$ python -q
>>> import numpy as np
>>> np.set_printoptions(suppress=True, linewidth=100)
>>> E = np.load("sample6.npy")
>>> E
array([[-3,  2,  1, -2,  3, -1, -3,  1,  2,  2,  2],
       [ 3, -6, -3,  0, -2, -3,  2,  3,  2, -1,  0],
       [-2,  2,  1,  2, -1, -2,  2, -3,  3, -2,  1],
       [ 2, -6, -3, -1,  3, -1,  2, -2,  2, -2, -1],
       [ 3,  4,  2, -1,  2,  1, -2,  2,  0, -3, -3],
       [ 2, -6, -3,  3,  1,  3,  3, -1,  2, -2, -2],
       [-2, -4, -2,  2,  3,  1, -2, -2,  1, -1,  3],
       [ 1,  6,  3,  1,  0,  0,  3, -2,  1,  1, -2],
       [-3, -2, -1,  3,  1,  0, -3,  0,  1,  2, -1]])
>>> f, v = E[2], E[5]
>>> f @ f
np.int64(45)
>>> pr = (f @ v) / (f @ f) * f
>>> np.round(np.linalg.norm(f + v) ** 2 + np.linalg.norm(f - v) ** 2, 2)
np.float64(270.0)
>>> np.outer(f, v)
array([[ -4,  12,   6,  -6,  -2,  -6,  -6,   2,  -4,   4,   4],
       [  4, -12,  -6,   6,   2,   6,   6,  -2,   4,  -4,  -4],
       [  2,  -6,  -3,   3,   1,   3,   3,  -1,   2,  -2,  -2],
       [  4, -12,  -6,   6,   2,   6,   6,  -2,   4,  -4,  -4],
       [ -2,   6,   3,  -3,  -1,  -3,  -3,   1,  -2,   2,   2],
       [ -4,  12,   6,  -6,  -2,  -6,  -6,   2,  -4,   4,   4],
       [  4, -12,  -6,   6,   2,   6,   6,  -2,   4,  -4,  -4],
       [ -6,  18,   9,  -9,  -3,  -9,  -9,   3,  -6,   6,   6],
       [  6, -18,  -9,   9,   3,   9,   9,  -3,   6,  -6,  -6],
       [ -4,  12,   6,  -6,  -2,  -6,  -6,   2,  -4,   4,   4],
       [  2,  -6,  -3,   3,   1,   3,   3,  -1,   2,  -2,  -2]])
>>> np.round(v - pr, 2)
array([ 1.87, -5.87, -2.93,  3.13,  0.93,  2.87,  3.13, -1.2 ,  2.2 , -2.13, -1.93])
>>> U, s, Vt = np.linalg.svd(E, full_matrices=False)
>>> np.round(Vt @ Vt.T, 2) + 0
array([[1., 0., 0., 0., 0., 0., 0., 0., 0.],
       [0., 1., 0., 0., 0., 0., 0., 0., 0.],
       [0., 0., 1., 0., 0., 0., 0., 0., 0.],
       [0., 0., 0., 1., 0., 0., 0., 0., 0.],
       [0., 0., 0., 0., 1., 0., 0., 0., 0.],
       [0., 0., 0., 0., 0., 1., 0., 0., 0.],
       [0., 0., 0., 0., 0., 0., 1., 0., 0.],
       [0., 0., 0., 0., 0., 0., 0., 1., 0.],
       [0., 0., 0., 0., 0., 0., 0., 0., 1.]])
>>> round(np.sqrt((s ** 2).sum()), 2), round(np.linalg.norm(E), 2)
(np.float64(23.87), np.float64(23.87))
>>> np.round(U.T @ E @ Vt.T, 2) + 0
array([[15.97,  0.  ,  0.  ,  0.  ,  0.  ,  0.  ,  0.  ,  0.  ,  0.  ],
       [ 0.  , 10.45,  0.  ,  0.  ,  0.  ,  0.  ,  0.  ,  0.  ,  0.  ],
       [ 0.  ,  0.  ,  8.42,  0.  ,  0.  ,  0.  ,  0.  ,  0.  ,  0.  ],
       [ 0.  ,  0.  ,  0.  ,  7.27,  0.  ,  0.  ,  0.  ,  0.  ,  0.  ],
       [ 0.  ,  0.  ,  0.  ,  0.  ,  6.04,  0.  ,  0.  ,  0.  ,  0.  ],
       [ 0.  ,  0.  ,  0.  ,  0.  ,  0.  ,  4.66,  0.  ,  0.  ,  0.  ],
       [ 0.  ,  0.  ,  0.  ,  0.  ,  0.  ,  0.  ,  3.96,  0.  ,  0.  ],
       [ 0.  ,  0.  ,  0.  ,  0.  ,  0.  ,  0.  ,  0.  ,  2.42,  0.  ],
       [ 0.  ,  0.  ,  0.  ,  0.  ,  0.  ,  0.  ,  0.  ,  0.  ,  1.49]])
>>> np.allclose(U * s @ Vt, E)
True
>>> np.round(U.T @ U, 2) + 0
array([[1., 0., 0., 0., 0., 0., 0., 0., 0.],
       [0., 1., 0., 0., 0., 0., 0., 0., 0.],
       [0., 0., 1., 0., 0., 0., 0., 0., 0.],
       [0., 0., 0., 1., 0., 0., 0., 0., 0.],
       [0., 0., 0., 0., 1., 0., 0., 0., 0.],
       [0., 0., 0., 0., 0., 1., 0., 0., 0.],
       [0., 0., 0., 0., 0., 0., 1., 0., 0.],
       [0., 0., 0., 0., 0., 0., 0., 1., 0.],
       [0., 0., 0., 0., 0., 0., 0., 0., 1.]])
>>> np.round(np.cumsum(s ** 2) / np.sum(s ** 2), 2)
array([0.45, 0.64, 0.76, 0.86, 0.92, 0.96, 0.99, 1.  , 1.  ])
>>> print(np.round(s / s[0], 2))
[1.   0.65 0.53 0.45 0.38 0.29 0.25 0.15 0.09]
>>> def softmax(z):
...     e = np.exp(z - z.max(axis=-1, keepdims=True))
...     return e / e.sum(axis=-1, keepdims=True)
... 
>>> print(np.round(softmax(E[3] + 5), 2) + 0)
[0.17 0.   0.   0.01 0.46 0.01 0.17 0.   0.17 0.   0.01]
>>> np.round(softmax(E[3]), 2) + 0
array([0.17, 0.  , 0.  , 0.01, 0.46, 0.01, 0.17, 0.  , 0.17, 0.  , 0.01])
>>> scores = E @ E.T / np.sqrt(11)
>>> np.round(softmax(scores), 2) + 0
array([[1.  , 0.  , 0.  , 0.  , 0.  , 0.  , 0.  , 0.  , 0.  ],
       [0.  , 1.  , 0.  , 0.  , 0.  , 0.  , 0.  , 0.  , 0.  ],
       [0.  , 0.  , 1.  , 0.  , 0.  , 0.  , 0.  , 0.  , 0.  ],
       [0.  , 0.  , 0.  , 0.98, 0.  , 0.02, 0.  , 0.  , 0.  ],
       [0.  , 0.  , 0.  , 0.  , 1.  , 0.  , 0.  , 0.  , 0.  ],
       [0.  , 0.  , 0.  , 0.  , 0.  , 1.  , 0.  , 0.  , 0.  ],
       [0.  , 0.  , 0.  , 0.  , 0.  , 0.  , 1.  , 0.  , 0.  ],
       [0.  , 0.  , 0.  , 0.  , 0.  , 0.  , 0.  , 1.  , 0.  ],
       [0.  , 0.  , 0.  , 0.  , 0.  , 0.  , 0.03, 0.  , 0.97]])
>>> np.round(softmax(scores)[3] @ E, 2)
array([ 2.  , -6.  , -3.  , -0.92,  2.96, -0.92,  2.02, -1.98,  2.  , -2.  , -1.02])
>>> X = np.loadtxt("test15.csv", delimiter=",")
>>> X.round(2) + 0
array([[-0.52,  0.23, -0.03,  0.13, -0.01, -0.01,  0.48, -0.47,  0.29,  0.21,  0.22, -0.15],
       [ 0.1 , -0.3 , -0.01,  0.51, -0.22, -0.23,  0.22,  0.11, -0.29, -0.28,  0.56, -0.11],
       [-0.46, -0.33, -0.24, -0.09, -0.11,  0.32,  0.29,  0.56,  0.17, -0.2 , -0.15,  0.09],
       [ 0.3 , -0.45, -0.25, -0.22, -0.35,  0.21,  0.06, -0.14,  0.06,  0.61,  0.2 ,  0.01],
       [ 0.13,  0.29, -0.33,  0.65,  0.13,  0.36, -0.24,  0.17,  0.25,  0.22,  0.05,  0.14],
       [ 0.36, -0.16,  0.17, -0.01,  0.41, -0.28,  0.28,  0.28,  0.58,  0.08,  0.03, -0.26],
       [-0.13,  0.13,  0.26, -0.26, -0.1 ,  0.33, -0.43,  0.15,  0.23, -0.12,  0.55, -0.37],
       [ 0.13,  0.15, -0.78, -0.31,  0.09, -0.21, -0.05, -0.13,  0.13, -0.35,  0.2 , -0.05],
       [ 0.1 ,  0.44,  0.1 , -0.09, -0.62, -0.34,  0.1 ,  0.3 ,  0.25,  0.07,  0.05,  0.32],
       [ 0.1 , -0.32,  0.19,  0.08, -0.1 ,  0.14, -0.11, -0.42,  0.47, -0.43,  0.  ,  0.47],
       [ 0.33,  0.13, -0.02,  0.12, -0.4 ,  0.31,  0.21, -0.14,  0.05, -0.28, -0.4 , -0.55],
       [-0.33, -0.29, -0.13,  0.22, -0.24, -0.46, -0.49, -0.04,  0.23,  0.11, -0.27, -0.31]])
>>> Q, vecs = np.linalg.qr(X[:, :10])[0], np.linalg.qr(X[:, 10:])[0]
>>> s = np.linalg.svd(Q.T @ vecs, compute_uv=False)
>>> np.round(np.linalg.norm(Q @ Q.T - vecs @ vecs.T, 2), 2)
np.float64(1.0)
>>> (s > 0.9).sum()
np.int64(0)
>>> A2 = X / np.sqrt((X ** 2).mean(axis=1, keepdims=True))
>>> np.round(X - X.mean(axis=1, keepdims=True), 2)
array([[-0.56,  0.2 , -0.06,  0.1 , -0.04, -0.04,  0.45, -0.5 ,  0.26,  0.18,  0.19, -0.18],
       [ 0.09, -0.3 , -0.02,  0.5 , -0.22, -0.23,  0.21,  0.1 , -0.29, -0.29,  0.56, -0.11],
       [-0.45, -0.32, -0.23, -0.08, -0.1 ,  0.33,  0.31,  0.57,  0.18, -0.19, -0.13,  0.1 ],
       [ 0.29, -0.46, -0.25, -0.22, -0.35,  0.21,  0.05, -0.14,  0.06,  0.6 ,  0.19,  0.01],
       [-0.02,  0.14, -0.48,  0.5 , -0.03,  0.21, -0.39,  0.02,  0.1 ,  0.06, -0.1 , -0.01],
       [ 0.24, -0.28,  0.05, -0.13,  0.29, -0.41,  0.16,  0.15,  0.45, -0.04, -0.1 , -0.38],
       [-0.15,  0.11,  0.24, -0.28, -0.12,  0.31, -0.45,  0.13,  0.21, -0.14,  0.53, -0.39],
       [ 0.23,  0.25, -0.68, -0.21,  0.19, -0.11,  0.05, -0.03,  0.23, -0.26,  0.29,  0.05],
       [ 0.04,  0.38,  0.05, -0.15, -0.68, -0.4 ,  0.04,  0.24,  0.19,  0.01, -0.01,  0.27],
       [ 0.09, -0.33,  0.18,  0.08, -0.11,  0.14, -0.12, -0.42,  0.46, -0.43, -0.01,  0.47],
       [ 0.38,  0.18,  0.04,  0.17, -0.35,  0.36,  0.27, -0.09,  0.11, -0.23, -0.35, -0.5 ],
       [-0.16, -0.13,  0.04,  0.39, -0.07, -0.29, -0.32,  0.13,  0.39,  0.27, -0.11, -0.14]])
>>> np.linalg.matrix_rank(A2) == np.linalg.matrix_rank(X)
np.True_
>>> print(A2[5].round(2))
[ 1.25 -0.55  0.6  -0.02  1.43 -0.98  0.98  0.97  2.    0.29  0.1  -0.9 ]
>>> np.round(np.linalg.norm(A2, axis=1), 2)
array([3.46, 3.46, 3.46, 3.46, 3.46, 3.46, 3.46, 3.46, 3.46, 3.46, 3.46, 3.46])
>>> W = np.array([[-5, 4, 5, 3, 1, 4],
...     [5, 0, 5, -2, 2, -5],
...     [-2, 1, 1, -3, 4, 3],
...     [-4, 2, -5, 1, 4, 2],
...     [0, 3, 1, 4, 0, -2],
...     [-3, -4, -5, -3, -4, 1],
...     [0, 2, 5, 2, 5, 1],
...     [2, 4, -1, 5, -2, -5],
...     [4, -1, 4, 4, -1, -1],
...     [-1, 4, -1, 0, 3, 0],
...     [2, 4, -2, -4, -4, 5]])
>>> beta = np.array([8, 5, 9, 9, 8, 2])
>>> hid = np.maximum(E @ W + beta, 0)
>>> np.round((hid > 0).mean(axis=0), 2)
array([0.56, 0.44, 0.67, 0.78, 0.56, 0.56])
>>> print(hid)
[[54 15  9  5  0  0]
 [ 0 30 20 67  0 21]
 [34  0 34  0 33 10]
 [ 0  3 23 56  0 27]
 [11  0 45 26  8  0]
 [ 0  0  0 51  3 34]
 [ 0  0  0  6  0 29]
 [18  7 66  0 66  0]
 [ 3  0  0 16  3  0]]
>>> C = np.array([[3, 0], [2, 3], [5, 4], [-1, 1], [2, -1], [2, -5]])
>>> W @ C
array([[ 25,  14],
       [ 36,  41],
       [ 18, -15],
       [-22, -27],
       [  3,  27],
       [-45, -36],
       [ 39,  18],
       [-10,  40],
       [ 22,  23],
       [  6,   5],
       [ 10, -21]])
>>> vec = np.array([0, -3, -4, 2, -1, -2, -3, -5, -4, 0, -2, 4])
>>> [p for p in range(1, 25) if np.allclose(np.linalg.matrix_power(X, p), np.eye(12))]
[]
>>> 12 - np.linalg.matrix_rank(X - np.eye(12), tol=1e-8)
np.int64(1)
>>> rng = np.random.default_rng(377436)
>>> z = rng.permutation(12)
>>> print(z)
[ 4  5  2  3 11  9  6  8  1  0  7 10]
>>> A2 = X[z][:, z]
>>> round(np.linalg.det(A2), 2), np.round(np.linalg.det(X[z]), 2)
(np.float64(-1.0), np.float64(-1.0))
>>> np.round(np.trace(A2), 2)
np.float64(-2.89)
>>> A2.round(2) + 0
array([[ 0.13,  0.36, -0.33,  0.65,  0.14,  0.22, -0.24,  0.25,  0.29,  0.13,  0.17,  0.05],
       [ 0.41, -0.28,  0.17, -0.01, -0.26,  0.08,  0.28,  0.58, -0.16,  0.36,  0.28,  0.03],
       [-0.11,  0.32, -0.24, -0.09,  0.09, -0.2 ,  0.29,  0.17, -0.33, -0.46,  0.56, -0.15],
       [-0.35,  0.21, -0.25, -0.22,  0.01,  0.61,  0.06,  0.06, -0.45,  0.3 , -0.14,  0.2 ],
       [-0.24, -0.46, -0.13,  0.22, -0.31,  0.11, -0.49,  0.23, -0.29, -0.33, -0.04, -0.27],
       [-0.1 ,  0.14,  0.19,  0.08,  0.47, -0.43, -0.11,  0.47, -0.32,  0.1 , -0.42,  0.  ],
       [-0.1 ,  0.33,  0.26, -0.26, -0.37, -0.12, -0.43,  0.23,  0.13, -0.13,  0.15,  0.55],
       [-0.62, -0.34,  0.1 , -0.09,  0.32,  0.07,  0.1 ,  0.25,  0.44,  0.1 ,  0.3 ,  0.05],
       [-0.22, -0.23, -0.01,  0.51, -0.11, -0.28,  0.22, -0.29, -0.3 ,  0.1 ,  0.11,  0.56],
       [-0.01, -0.01, -0.03,  0.13, -0.15,  0.21,  0.48,  0.29,  0.23, -0.52, -0.47,  0.22],
       [ 0.09, -0.21, -0.78, -0.31, -0.05, -0.35, -0.05,  0.13,  0.15,  0.13, -0.13,  0.2 ],
       [-0.4 ,  0.31, -0.02,  0.12, -0.55, -0.28,  0.21,  0.05,  0.13,  0.33, -0.14, -0.4 ]])
>>> data = np.load("w.npy")
>>> data
array([[7, 8, 2, 9, 3, 7, 3, 4, 4, 9, 9],
       [5, 2, 5, 9, 1, 9, 4, 7, 7, 1, 9],
       [5, 0, 0, 4, 9, 5, 7, 5, 5, 0, 6],
       [9, 0, 0, 9, 8, 6, 2, 8, 3, 5, 0],
       [5, 7, 1, 0, 5, 1, 3, 8, 7, 9, 3],
       [4, 2, 7, 1, 1, 2, 8, 9, 9, 4, 7],
       [4, 4, 0, 4, 0, 0, 7, 1, 8, 7, 2],
       [0, 6, 3, 9, 3, 0, 1, 6, 1, 4, 5],
       [6, 9, 1, 8, 2, 3, 7, 2, 4, 4, 8],
       [2, 1, 3, 9, 1, 4, 8, 0, 6, 0, 2],
       [7, 9, 4, 2, 0, 2, 1, 9, 5, 0, 2]])
>>> A2 = data ** -1
Traceback (most recent call last):
  File "<python-input-54>", line 1, in <module>
    A2 = data ** -1
         ~~~~~^^~~~
ValueError: Integers to negative integer powers are not allowed.
>>> A2 = np.linalg.inv(data)
>>> (np.abs(A2) > 1e-9).astype(int)
array([[1, 1, 1, 1, 1, 1, 1, 1, 1, 1, 1],
       [1, 1, 1, 1, 1, 1, 1, 1, 1, 1, 1],
       [1, 1, 1, 1, 1, 1, 1, 1, 1, 1, 1],
       [1, 1, 1, 1, 1, 1, 1, 1, 1, 1, 1],
       [1, 1, 1, 1, 1, 1, 1, 1, 1, 1, 1],
       [1, 1, 1, 1, 1, 1, 1, 1, 1, 1, 1],
       [1, 1, 1, 1, 1, 1, 1, 1, 1, 1, 1],
       [1, 1, 1, 1, 1, 1, 1, 1, 1, 1, 1],
       [1, 1, 1, 1, 1, 1, 1, 1, 1, 1, 1],
       [1, 1, 1, 1, 1, 1, 1, 1, 1, 1, 1],
       [1, 1, 1, 1, 1, 1, 1, 1, 1, 1, 1]])
>>> print(np.allclose(A2, data.T))
False
>>> z = rng.permutation(11)
>>> z
array([ 8,  4, 10,  2,  7,  6,  3,  5,  1,  0,  9])
>>> A2 = data[z][:, z]
>>> A2
array([[4, 2, 8, 1, 2, 7, 8, 3, 9, 6, 4],
       [7, 5, 3, 1, 8, 3, 0, 1, 7, 5, 9],
       [5, 0, 2, 4, 9, 1, 2, 2, 9, 7, 0],
       [5, 9, 6, 0, 5, 7, 4, 5, 0, 5, 0],
       [1, 3, 5, 3, 6, 1, 9, 0, 6, 0, 4],
       [8, 0, 2, 0, 1, 7, 4, 0, 4, 4, 7],
       [3, 8, 0, 0, 8, 2, 9, 6, 0, 9, 5],
       [9, 1, 7, 7, 9, 8, 1, 2, 2, 4, 4],
       [7, 1, 9, 5, 7, 4, 9, 9, 2, 5, 1],
       [4, 3, 9, 2, 4, 3, 9, 7, 8, 7, 9],
       [6, 1, 2, 3, 0, 8, 9, 4, 1, 2, 0]])
>>> np.allclose(A2, data)
False
>>> np.trace(A2)
np.int64(44)
>>> A2 = np.array([[1, 1],
...     [0, 1],
...     [1, 1],
...     [0, 0],
...     [1, 2],
...     [2, 0],
...     [1, 1],
...     [1, 2],
...     [1, 0],
...     [0, 2],
...     [2, 0]])
>>> np.vstack([data, A2.T]).shape
(13, 11)
>>> np.einsum("ij->j", data)
array([54, 48, 26, 64, 33, 39, 51, 59, 59, 43, 53])
>>> np.linalg.matrix_rank(np.vstack([data, A2.T]))
np.int64(11)
>>> print(np.einsum("ik,kj->ji", data, A2))
[[55 65 53 42 37 56 24 24 44 32 34]
 [52 34 40 53 60 49 31 36 39 16 39]]
